$ python3 -q
>>> import numpy as np
>>> np.set_printoptions(precision=3, suppress=True, linewidth=160, floatmode="fixed")
>>> tidy = lambda a: np.round(a, 3) + 0
>>> mat = np.load("arr.npy")
>>> mat
array([[  0.973,   0.231,   0.979,   1.020,  -0.010,   0.014,  -0.819,   0.185,  -0.401,   0.189,  -0.594],
       [ -9.821,  -1.956,  -9.812,  -9.778,  -0.002,   0.013,   7.855,  -1.933,   3.896,  -1.980,   5.900],
       [ -2.092,  -0.465,  -2.134,  -2.086,  -0.033,   0.010,   1.677,  -0.431,   0.816,  -0.421,   1.233],
       [ -5.870,  -1.166,  -5.882,  -5.876,  -0.010,  -0.026,   4.669,  -1.173,   2.364,  -1.154,   3.579],
       [  1.567,   0.308,   1.581,   1.554,  -0.050,   0.022,  -1.263,   0.354,  -0.633,   0.312,  -0.922],
       [  0.825,   0.169,   0.838,   0.843,  -0.009,   0.034,  -0.663,   0.171,  -0.338,   0.160,  -0.524],
       [  7.613,   1.519,   7.620,   7.627,   0.012,   0.024,  -6.083,   1.538,  -3.048,   1.488,  -4.559],
       [ -7.276,  -1.462,  -7.282,  -7.294,   0.013,  -0.017,   5.829,  -1.480,   2.921,  -1.439,   4.338],
       [ -3.046,  -0.598,  -3.012,  -3.023,   0.012,  -0.026,   2.432,  -0.618,   1.213,  -0.576,   1.808],
       [  4.988,   0.961,   4.985,   5.000,   0.031,  -0.015,  -3.970,   1.033,  -1.983,   0.972,  -3.003],
       [ -0.682,  -0.133,  -0.662,  -0.649,   0.025,   0.004,   0.561,  -0.135,   0.268,  -0.161,   0.404],
       [  3.112,   0.613,   3.068,   3.088,  -0.011,  -0.005,  -2.474,   0.637,  -1.223,   0.627,  -1.841],
       [  0.290,   0.073,   0.278,   0.312,   0.013,  -0.025,  -0.284,   0.040,  -0.127,   0.067,  -0.193],
       [  4.937,   0.948,   4.906,   4.945,   0.023,   0.018,  -3.941,   0.994,  -1.949,   0.954,  -2.955],
       [ -1.626,  -0.340,  -1.705,  -1.647,  -0.038,   0.005,   1.330,  -0.336,   0.650,  -0.340,   0.999],
       [  3.236,   0.676,   3.231,   3.191,   0.003,  -0.043,  -2.521,   0.646,  -1.274,   0.630,  -1.900],
       [  2.804,   0.605,   2.863,   2.821,  -0.021,   0.004,  -2.226,   0.537,  -1.113,   0.557,  -1.680],
       [  1.832,   0.320,   1.816,   1.816,   0.001,   0.009,  -1.475,   0.393,  -0.715,   0.384,  -1.091],
       [ -6.653,  -1.327,  -6.670,  -6.642,  -0.032,   0.039,   5.338,  -1.295,   2.700,  -1.350,   3.990],
       [ -0.495,  -0.104,  -0.534,  -0.526,  -0.010,   0.005,   0.378,  -0.097,   0.231,  -0.106,   0.312],
       [  5.826,   1.176,   5.841,   5.824,  -0.029,  -0.020,  -4.656,   1.174,  -2.352,   1.179,  -3.490],
       [  3.566,   0.708,   3.576,   3.584,   0.022,   0.044,  -2.891,   0.680,  -1.449,   0.709,  -2.115],
       [  9.861,   1.977,   9.853,   9.853,  -0.001,   0.025,  -7.896,   1.946,  -3.917,   1.958,  -5.918],
       [  7.127,   1.439,   7.158,   7.175,  -0.005,   0.025,  -5.735,   1.440,  -2.841,   1.426,  -4.328],
       [ -2.406,  -0.478,  -2.449,  -2.481,  -0.016,  -0.020,   1.939,  -0.485,   0.975,  -0.467,   1.467],
       [ -0.594,  -0.120,  -0.562,  -0.571,  -0.024,   0.015,   0.472,  -0.139,   0.218,  -0.123,   0.367],
       [ -1.638,  -0.317,  -1.629,  -1.602,  -0.007,  -0.010,   1.276,  -0.354,   0.645,  -0.302,   0.988],
       [-10.451,  -2.086, -10.471, -10.394,   0.012,   0.024,   8.311,  -2.093,   4.153,  -2.065,   6.281],
       [  3.735,   0.738,   3.708,   3.719,  -0.023,   0.004,  -2.957,   0.739,  -1.447,   0.715,  -2.248],
       [  0.174,  -0.002,   0.166,   0.116,  -0.013,  -0.020,  -0.100,   0.005,  -0.066,  -0.013,  -0.096],
       [ -6.622,  -1.333,  -6.634,  -6.625,  -0.019,   0.031,   5.323,  -1.295,   2.664,  -1.326,   3.992],
       [ -2.916,  -0.579,  -2.990,  -2.918,   0.028,   0.020,   2.348,  -0.587,   1.167,  -0.593,   1.793],
       [  2.297,   0.435,   2.289,   2.262,  -0.003,  -0.010,  -1.820,   0.461,  -0.895,   0.446,  -1.371],
       [  1.275,   0.254,   1.280,   1.258,  -0.009,  -0.022,  -1.041,   0.240,  -0.521,   0.240,  -0.770],
       [ -1.761,  -0.360,  -1.733,  -1.742,  -0.048,   0.020,   1.369,  -0.384,   0.727,  -0.310,   1.046],
       [ -3.306,  -0.675,  -3.335,  -3.344,  -0.032,  -0.005,   2.679,  -0.668,   1.302,  -0.629,   2.015],
       [  7.880,   1.602,   7.875,   7.899,   0.007,   0.007,  -6.292,   1.573,  -3.157,   1.584,  -4.747],
       [ -1.417,  -0.298,  -1.407,  -1.446,  -0.024,   0.035,   1.136,  -0.306,   0.546,  -0.325,   0.827],
       [  2.716,   0.563,   2.758,   2.786,  -0.010,   0.003,  -2.176,   0.538,  -1.092,   0.526,  -1.627],
       [  1.149,   0.210,   1.196,   1.172,  -0.008,  -0.003,  -0.958,   0.208,  -0.463,   0.259,  -0.721],
       [  2.161,   0.455,   2.165,   2.136,   0.011,  -0.003,  -1.722,   0.450,  -0.863,   0.450,  -1.319],
       [ -4.653,  -0.938,  -4.665,  -4.627,  -0.003,   0.027,   3.697,  -0.899,   1.812,  -0.927,   2.802],
       [  6.613,   1.309,   6.591,   6.604,   0.011,   0.006,  -5.281,   1.312,  -2.632,   1.326,  -3.941],
       [ -1.162,  -0.213,  -1.176,  -1.180,   0.006,   0.007,   0.955,  -0.225,   0.485,  -0.236,   0.686]])
>>> vec = np.array([-2, 0, -1, 1, -2, 2, 2, 2, 0, -1, 2])
>>> y = mat @ vec
>>> tidy(np.linalg.pinv(mat) @ mat)
array([[1.000, 0.000, 0.000, 0.000, 0.000, 0.000, 0.000, 0.000, 0.000, 0.000, 0.000],
       [0.000, 1.000, 0.000, 0.000, 0.000, 0.000, 0.000, 0.000, 0.000, 0.000, 0.000],
       [0.000, 0.000, 1.000, 0.000, 0.000, 0.000, 0.000, 0.000, 0.000, 0.000, 0.000],
       [0.000, 0.000, 0.000, 1.000, 0.000, 0.000, 0.000, 0.000, 0.000, 0.000, 0.000],
       [0.000, 0.000, 0.000, 0.000, 1.000, 0.000, 0.000, 0.000, 0.000, 0.000, 0.000],
       [0.000, 0.000, 0.000, 0.000, 0.000, 1.000, 0.000, 0.000, 0.000, 0.000, 0.000],
       [0.000, 0.000, 0.000, 0.000, 0.000, 0.000, 1.000, 0.000, 0.000, 0.000, 0.000],
       [0.000, 0.000, 0.000, 0.000, 0.000, 0.000, 0.000, 1.000, 0.000, 0.000, 0.000],
       [0.000, 0.000, 0.000, 0.000, 0.000, 0.000, 0.000, 0.000, 1.000, 0.000, 0.000],
       [0.000, 0.000, 0.000, 0.000, 0.000, 0.000, 0.000, 0.000, 0.000, 1.000, 0.000],
       [0.000, 0.000, 0.000, 0.000, 0.000, 0.000, 0.000, 0.000, 0.000, 0.000, 1.000]])
>>> try:
...     np.linalg.solve(mat, y)
... except np.linalg.LinAlgError as e:
...     print(repr(e))
... 
LinAlgError('Last 2 dimensions of the array must be square')
>>> tidy(np.linalg.lstsq(mat, y)[0])
array([-2.000,  0.000, -1.000,  1.000, -2.000,  2.000,  2.000,  2.000,  0.000, -1.000,  2.000])
>>> rng = np.random.default_rng(435661)
>>> y = y + 0.1 * rng.normal(size=44)
>>> tidy(y)
array([ -4.363,  45.402,   9.646,  26.980,  -7.070,  -3.723, -34.920,  33.324,  13.837, -23.031,   3.251, -14.064,  -1.527, -22.573,   7.829, -14.730, -12.885,
        -8.244,  31.079,   2.411, -26.750, -16.431, -45.410, -32.779,  11.133,   2.905,   7.469,  48.206, -17.037,  -0.761,  30.585,  13.773, -10.557,  -6.022,
         8.063,  15.211, -36.195,   6.508, -12.379,  -5.587, -10.215,  21.607, -30.524,   5.556])
>>> b, *_ = np.linalg.lstsq(mat, y)
>>> [round(float(np.linalg.norm(np.linalg.solve(mat.T @ mat + lam * np.eye(11), mat.T @ y))), 2) for lam in (0, 1, 10, 100)]
[6.4, 2.23, 2.22, 2.17]
>>> tidy(b)
array([-1.709,  1.311, -2.425,  2.360, -2.481,  2.061,  1.711,  1.498,  0.961, -2.024,  2.058])
